In [1]: import numpy as np

In [2]: np.set_printoptions(suppress=True, linewidth=200)

In [3]: def rnd(a):
   ...:     return np.round(a, 2) + 0
   ...: 

In [4]: Y = np.array([[5, 2], [0, 1]])

In [5]: M = np.tile(Y, (2, 2))

In [6]: M
Out[6]: 
array([[5, 2, 5, 2],
       [0, 1, 0, 1],
       [5, 2, 5, 2],
       [0, 1, 0, 1]])

In [7]: # null space of dimension 2

In [8]: rank = np.linalg.matrix_rank(M)

In [9]: rank
Out[9]: np.int64(2)

In [10]: ns = np.linalg.svd(M)[2][rank:].T

In [11]: np.allclose(M @ ns, 0)
Out[11]: True

In [12]: ns.shape
Out[12]: (4, 2)

In [13]: Y = np.array([[0, 2, 2], [1, 3, 2]])

In [14]: Z = np.kron(Y, M)

In [15]: Z.shape
Out[15]: (8, 12)

In [16]: print(Z)
[[ 0  0  0  0 10  4 10  4 10  4 10  4]
 [ 0  0  0  0  0  2  0  2  0  2  0  2]
 [ 0  0  0  0 10  4 10  4 10  4 10  4]
 [ 0  0  0  0  0  2  0  2  0  2  0  2]
 [ 5  2  5  2 15  6 15  6 10  4 10  4]
 [ 0  1  0  1  0  3  0  3  0  2  0  2]
 [ 5  2  5  2 15  6 15  6 10  4 10  4]
 [ 0  1  0  1  0  3  0  3  0  2  0  2]]

In [17]: print(np.linalg.matrix_rank(Z))
4

In [18]: U, s, VT = np.linalg.svd(M)

In [19]: np.argmax(s[:-1] / (s[1:] + 1e-6)) + 1
Out[19]: np.int64(2)

In [20]: Y = U[:, :2] @ np.diag(s[:2]) @ VT[:2]

In [21]: np.linalg.matrix_rank(Y)
Out[21]: np.int64(2)

In [22]: rnd(np.linalg.norm(M - Y, 2)), rnd(s[2])
Out[22]: (np.float64(0.0), np.float64(0.0))

In [23]: np.linalg.matrix_rank(M, rtol=0.05)
Out[23]: np.int64(2)

In [24]: mat = np.loadtxt("w.csv", delimiter=",")

In [25]: rnd(mat)
Out[25]: 
array([[ 0.12, -0.75,  0.09,  0.05,  0.64, -0.6 , -0.08, -0.28,  0.53, -0.03,  0.19,  0.56, -0.26],
       [-0.75,  0.08,  1.17, -0.27,  0.96, -0.99,  0.38,  0.66,  0.64,  0.48,  0.46, -0.46,  0.28],
       [ 0.09,  1.17, -0.29, -0.16,  0.01,  0.78,  0.3 ,  0.51,  0.53, -0.44,  0.51,  0.54,  0.09],
       [ 0.05, -0.27, -0.16, -0.32,  0.41,  0.04, -0.1 ,  0.04, -0.1 ,  0.44,  0.76,  0.44, -0.4 ],
       [ 0.64,  0.96,  0.01,  0.41, -0.16, -0.05,  0.17,  0.27, -0.33,  0.03,  0.3 , -0.25, -0.49],
       [-0.6 , -0.99,  0.78,  0.04, -0.05, -0.33, -0.09,  0.41,  0.41, -0.06,  0.42, -0.22, -0.51],
       [-0.08,  0.38,  0.3 , -0.1 ,  0.17, -0.09, -0.28,  0.04, -0.07, -0.1 ,  1.04, -1.33,  0.24],
       [-0.28,  0.66,  0.51,  0.04,  0.27,  0.41,  0.04,  0.61,  0.03,  0.7 , -0.97, -0.03,  0.73],
       [ 0.53,  0.64,  0.53, -0.1 , -0.33,  0.41, -0.07,  0.03, -1.42,  0.42,  0.33, -0.54, -0.82],
       [-0.03,  0.48, -0.44,  0.44,  0.03, -0.06, -0.1 ,  0.7 ,  0.42,  0.58,  1.07, -1.09, -0.18],
       [ 0.19,  0.46,  0.51,  0.76,  0.3 ,  0.42,  1.04, -0.97,  0.33,  1.07,  0.17,  0.66,  0.57],
       [ 0.56, -0.46,  0.54,  0.44, -0.25, -0.22, -1.33, -0.03, -0.54, -1.09,  0.66,  0.27,  0.8 ],
       [-0.26,  0.28,  0.09, -0.4 , -0.49, -0.51,  0.24,  0.73, -0.82, -0.18,  0.57,  0.8 , -0.04]])

In [26]: r0 = np.array([-2, -1])

In [27]: rnd(np.polyval(r0, mat[5]))
Out[27]: array([ 0.19,  0.98, -2.57, -1.07, -0.89, -0.33, -0.81, -1.83, -1.82, -0.87, -1.83, -0.56,  0.01])

In [28]: rnd(np.correlate(mat[5], mat[2], "full"))
Out[28]: array([-0.06, -0.41, -0.76,  0.19,  0.54, -1.22, -0.5 , -0.5 , -0.19,  0.98,  0.16, -0.52, -1.23,  0.49,  0.66,  0.68, -0.74, -0.33,  0.05,  0.07, -0.13,  0.63, -0.08, -0.61, -0.04])

In [29]: rnd(np.convolve(mat[5], r0))
Out[29]: array([ 1.19,  2.57, -0.58, -0.86,  0.07,  0.72,  0.52, -0.74, -1.24, -0.28, -0.77,  0.03,  1.24,  0.51])

In [30]: r0 = np.array([1, 0, 0])

In [31]: print(np.polyval(r0, M[2]))
[25  4 25  4]

In [32]: np.convolve(M[2], r0)
Out[32]: array([5, 2, 5, 2, 0, 0])

In [33]: arr = np.load("case6.npy")

In [34]: rnd(arr)
Out[34]: 
array([[-15.5 ,  10.78, -37.54,  -4.72],
       [-15.34,  10.7 , -37.26,  -4.64],
       [-15.27,  10.66, -37.12,  -4.6 ],
       [-15.25,  10.66, -37.1 ,  -4.6 ],
       [-13.76,   9.91, -34.37,  -3.85],
       [-10.33,   8.14, -27.87,  -2.19],
       [ -8.59,   7.2 , -24.41,  -1.39],
       [ -5.87,   5.64, -18.67,  -0.23],
       [ -3.47,   4.11, -13.02,   0.63],
       [ -2.73,   3.57, -11.07,   0.84],
       [ -2.14,   3.11,  -9.41,   0.98],
       [ -1.95,   2.96,  -8.84,   1.01],
       [ -0.69,   1.66,  -4.32,   0.97],
       [ -0.25,   0.79,  -1.66,   0.54],
       [ -0.08,   0.18,  -0.29,   0.1 ],
       [  0.13,  -0.21,   0.28,  -0.08],
       [  0.37,  -0.47,   0.56,  -0.1 ],
       [  7.41,  -3.5 ,   3.62,   3.92],
       [ 11.93,  -5.01,   5.74,   6.91],
       [ 16.69,  -6.56,   8.17,  10.13],
       [ 17.68,  -6.87,   8.69,  10.81],
       [ 18.58,  -7.16,   9.18,  11.42],
       [ 19.72,  -7.52,   9.79,  12.19],
       [ 27.07,  -9.84,  13.92,  17.23],
       [ 31.37, -11.18,  16.43,  20.19]])

In [35]: # null space of dimension 1

In [36]: Xc = arr - arr.mean(axis=0)

In [37]: U, s, VT = np.linalg.svd(Xc, full_matrices=False)

In [38]: rnd((s ** 2).sum() ** 2 / (s ** 4).sum())
Out[38]: np.float64(1.09)

In [39]: np.searchsorted(np.cumsum(s ** 2) / (s ** 2).sum(), 0.9) + 1
Out[39]: np.int64(1)

In [40]: print(rnd(s))
[118.33  24.48   3.23   0.  ]

In [41]: np.linalg.matrix_rank(Xc)
Out[41]: np.int64(3)

In [42]: print(np.abs(VT[0]).argmax())
2

In [43]: (np.sign(U[:, 0]) == np.sign(U[0, 0])).astype(int)
Out[43]: array([1, 1, 1, 1, 1, 1, 1, 1, 1, 1, 1, 1, 0, 0, 0, 0, 0, 0, 0, 0, 0, 0, 0, 0, 0])
